$ python -q
>>> import numpy as np
>>> np.set_printoptions(precision=1, suppress=True, linewidth=140)
>>> W0 = np.array([[2.0, -6.0, 0.0, 0.0, 0.0, 0.0],
...     [-6.0, 3.0, 0.0, 0.0, 0.0, 0.0],
...     [0.0, 0.0, 3.0, 1.0, 3.0, 5.0],
...     [0.0, 0.0, 0.0, 0.0, 4.0, 4.0],
...     [0.0, 0.0, 3.0, 2.0, 2.0, 4.0],
...     [0.0, 0.0, 1.0, 1.0, 5.0, 1.0]])
>>> cov = W0.T @ W0
>>> np.linalg.eigvalsh(cov)[::-1]
array([116.4,  72.6,  14.9,  12.4,   5.4,   0.3])
>>> cov
array([[ 40., -30.,   0.,   0.,   0.,   0.],
       [-30.,  45.,   0.,   0.,   0.,   0.],
       [  0.,   0.,  19.,  10.,  20.,  28.],
       [  0.,   0.,  10.,   6.,  12.,  14.],
       [  0.,   0.,  20.,  12.,  54.,  44.],
       [  0.,   0.,  28.,  14.,  44.,  58.]])
>>> print((W0 @ W0.T).shape)
(6, 6)
>>> np.diag(cov)
array([40., 45., 19.,  6., 54., 58.])
>>> assert W0 == W0.T
Traceback (most recent call last):
  File "<python-input-8>", line 1, in <module>
    assert W0 == W0.T
           ^^^^^^^^^^
ValueError: The truth value of an array with more than one element is ambiguous. Use a.any() or a.all()
>>> np.linalg.matrix_power(W0, 2)
array([[ 40., -30.,   0.,   0.,   0.,   0.],
       [-30.,  45.,   0.,   0.,   0.,   0.],
       [  0.,   0.,  23.,  14.,  44.,  36.],
       [  0.,   0.,  16.,  12.,  28.,  20.],
       [  0.,   0.,  19.,  11.,  41.,  35.],
       [  0.,   0.,  19.,  12.,  22.,  30.]])
>>> print((W0 + W0.T) / 2)
[[ 2.  -6.   0.   0.   0.   0. ]
 [-6.   3.   0.   0.   0.   0. ]
 [ 0.   0.   3.   0.5  3.   3. ]
 [ 0.   0.   0.5  0.   3.   2.5]
 [ 0.   0.   3.   3.   2.   4.5]
 [ 0.   0.   3.   2.5  4.5  1. ]]
>>> np.trace(W0)
np.float64(11.0)
>>> np.allclose(W0, W0.T)
False
>>> np.linalg.determinant(W0)
Traceback (most recent call last):
  File "<python-input-13>", line 1, in <module>
    np.linalg.determinant(W0)
    ^^^^^^^^^^^^^^^^^^^^^
AttributeError: module 'numpy.linalg' has no attribute 'determinant'
>>> print(np.round(np.linalg.det(W0), 1))
-1680.0
>>> rng = np.random.default_rng(940272)
>>> labels = rng.integers(0, 2, 6)
>>> X = np.triu((labels[:, None] == labels) & (rng.random((6, 6)) < 0.8), 1).astype(int)
>>> X += X.T
>>> print(X)
[[0 0 0 0 0 1]
 [0 0 1 0 0 0]
 [0 1 0 0 0 0]
 [0 0 0 0 1 1]
 [0 0 0 1 0 1]
 [1 0 0 1 1 0]]
>>> X.reshape(2, -1)
array([[0, 0, 0, 0, 0, 1, 0, 0, 1, 0, 0, 0, 0, 1, 0, 0, 0, 0],
       [0, 0, 0, 0, 1, 1, 0, 0, 0, 1, 0, 1, 1, 0, 0, 1, 1, 0]])
>>> X.reshape(-1, 2)
array([[0, 0],
       [0, 0],
       [0, 1],
       [0, 0],
       [1, 0],
       [0, 0],
       [0, 1],
       [0, 0],
       [0, 0],
       [0, 0],
       [0, 0],
       [1, 1],
       [0, 0],
       [0, 1],
       [0, 1],
       [1, 0],
       [0, 1],
       [1, 0]])
>>> T = X.reshape(6, 2, -1)
>>> np.einsum("ihd,jhd->hij", T, T).shape
(2, 6, 6)
>>> T.transpose(1, 0, 2)
array([[[0, 0, 0],
        [0, 0, 1],
        [0, 1, 0],
        [0, 0, 0],
        [0, 0, 0],
        [1, 0, 0]],

       [[0, 0, 1],
        [0, 0, 0],
        [0, 0, 0],
        [0, 1, 1],
        [1, 0, 1],
        [1, 1, 0]]])
>>> np.swapaxes(T, 1, 2)[1]
array([[0, 0],
       [0, 0],
       [1, 0]])
>>> T.shape
(6, 2, 3)
>>> np.einsum("ihd,ihd->ih", T, T)
array([[0, 1],
       [1, 0],
       [1, 0],
       [0, 2],
       [0, 2],
       [1, 2]])
